>>> import numpy as np
>>> import numpy.linalg as la
>>> np.set_printoptions(precision=2, suppress=True, linewidth=100, floatmode="fixed")
>>> E = np.loadtxt("test1.csv", delimiter=",")
>>> E
array([[0.00, 0.00, 0.00],
       [1.00, 3.00, 0.00],
       [1.00, 2.00, 3.00]])
>>> E.shape
(3, 3)
>>> np.diff(E, axis=0)
array([[ 1.00,  3.00,  0.00],
       [ 0.00, -1.00,  3.00]])
>>> E.sum(axis=1)
array([0.00, 4.00, 6.00])
>>> print(np.unravel_index(np.abs(E).argmax(), E.shape))
(np.int64(1), np.int64(1))
>>> rng = np.random.default_rng(98)
>>> t = rng.uniform(0, 2 * np.pi, 11)
>>> Q, _ = la.qr(np.array([[1.4, -0.8], [-0.9, -0.7], [2.0, -0.7]]))
>>> J = 3 * np.c_[np.cos(t), np.sin(t)] @ Q.T
>>> J.round(2) + 0
array([[-1.11,  1.92, -2.02],
       [-0.02,  2.81, -1.04],
       [-1.97, -0.26, -2.25],
       [-0.72, -2.90,  0.20],
       [-1.99, -0.53, -2.18],
       [ 0.00, -2.82,  1.03],
       [-0.85, -2.88,  0.03],
       [-1.88,  0.22, -2.33],
       [-0.73, -2.90,  0.19],
       [ 0.55, -2.50,  1.56],
       [-1.88, -1.67, -1.63]])
>>> # looks like rank 2
>>> la.matrix_rank(J, rtol=0.1)
np.int64(2)
>>> round(la.norm(J, 2) / la.norm(J), 2)
np.float64(0.76)
>>> np.argsort(-la.norm(J, axis=0).round(6), kind="stable")[:3]
array([1, 2, 0])
>>> la.cond(J) > 100
np.True_
>>> [round(float(x), 2) for x in la.svd(J, compute_uv=False)[:3]]
[7.61, 6.41, 0.0]
>>> z = J[:, 0] > np.median(J[:, 0])
>>> f = J[z].mean(axis=0) - J[~z].mean(axis=0)
>>> np.argsort(-np.abs(f).round(6), kind="stable")
array([2, 0, 1])
>>> round((((J - J.mean(axis=0)) @ f > 0) == z).mean(), 2)
np.float64(0.82)
>>> print(((J - J.mean(axis=0)) @ f > 0).astype(int))
[0 0 0 1 0 1 1 0 1 1 0]
>>> arr = np.array([[3, 0, 0], [0, 0, 2], [2, 2, 3], [1, 3, 0], [1, 3, 1]])
>>> arr[:, 0] = 5 * arr[:, 1]
>>> arr
array([[ 0,  0,  0],
       [ 0,  0,  2],
       [10,  2,  3],
       [15,  3,  0],
       [15,  3,  1]])
>>> # column 0 is much longer than the rest
>>> print(np.allclose(arr[:-1].T @ la.lstsq(arr[:-1].T, arr[-1])[0], arr[-1]))
True
>>> np.abs(np.diag(la.qr(arr)[1])) > 1e-9
array([ True, False,  True])
>>> round(la.norm(arr, 2) / la.norm(arr), 2)
np.float64(0.99)
>>> [round(float(x), 2) for x in la.svd(arr, compute_uv=False)[:3]]
[23.99, 3.2, 0.0]
>>> A2 = np.array([[0, 3], [-5, 3]])
>>> basis = np.kron(A2, arr)
>>> basis.shape
(10, 6)
>>> la.matrix_rank(basis)
np.int64(4)
>>> basis
array([[  0,   0,   0,   0,   0,   0],
       [  0,   0,   0,   0,   0,   6],
       [  0,   0,   0,  30,   6,   9],
       [  0,   0,   0,  45,   9,   0],
       [  0,   0,   0,  45,   9,   3],
       [  0,   0,   0,   0,   0,   0],
       [  0,   0, -10,   0,   0,   6],
       [-50, -10, -15,  30,   6,   9],
       [-75, -15,   0,  45,   9,   0],
       [-75, -15,  -5,  45,   9,   3]])
>>> U, sv, VT = la.svd(arr)
>>> V = VT[:(sv > 1e-8).sum()]
>>> vec = arr[0] + 4 * arr[4] + rng.integers(2) * np.eye(3)[2]
>>> vec
array([60.00, 12.00,  4.00])
>>> round(float(la.norm(vec - V.T @ V @ vec)), 2)
0.0
>>> np.round(V.T @ V, 2) + 0
array([[0.96, 0.19, 0.00],
       [0.19, 0.04, 0.00],
       [0.00, 0.00, 1.00]])
>>> U, sv, VT = la.svd(arr, full_matrices=False)
>>> sv.round(2) + 0
array([23.99,  3.20,  0.00])
>>> np.round(VT @ VT.T, 2) + 0
array([[1.00, 0.00, 0.00],
       [0.00, 1.00, 0.00],
       [0.00, 0.00, 1.00]])
>>> np.allclose(U * sv @ VT, arr)
True
>>> np.round(U.T @ arr @ VT.T, 2) + 0
array([[23.99,  0.00,  0.00],
       [ 0.00,  3.20,  0.00],
       [ 0.00,  0.00,  0.00]])
>>> U.shape, sv.shape, VT.shape
((5, 3), (3,), (3, 3))
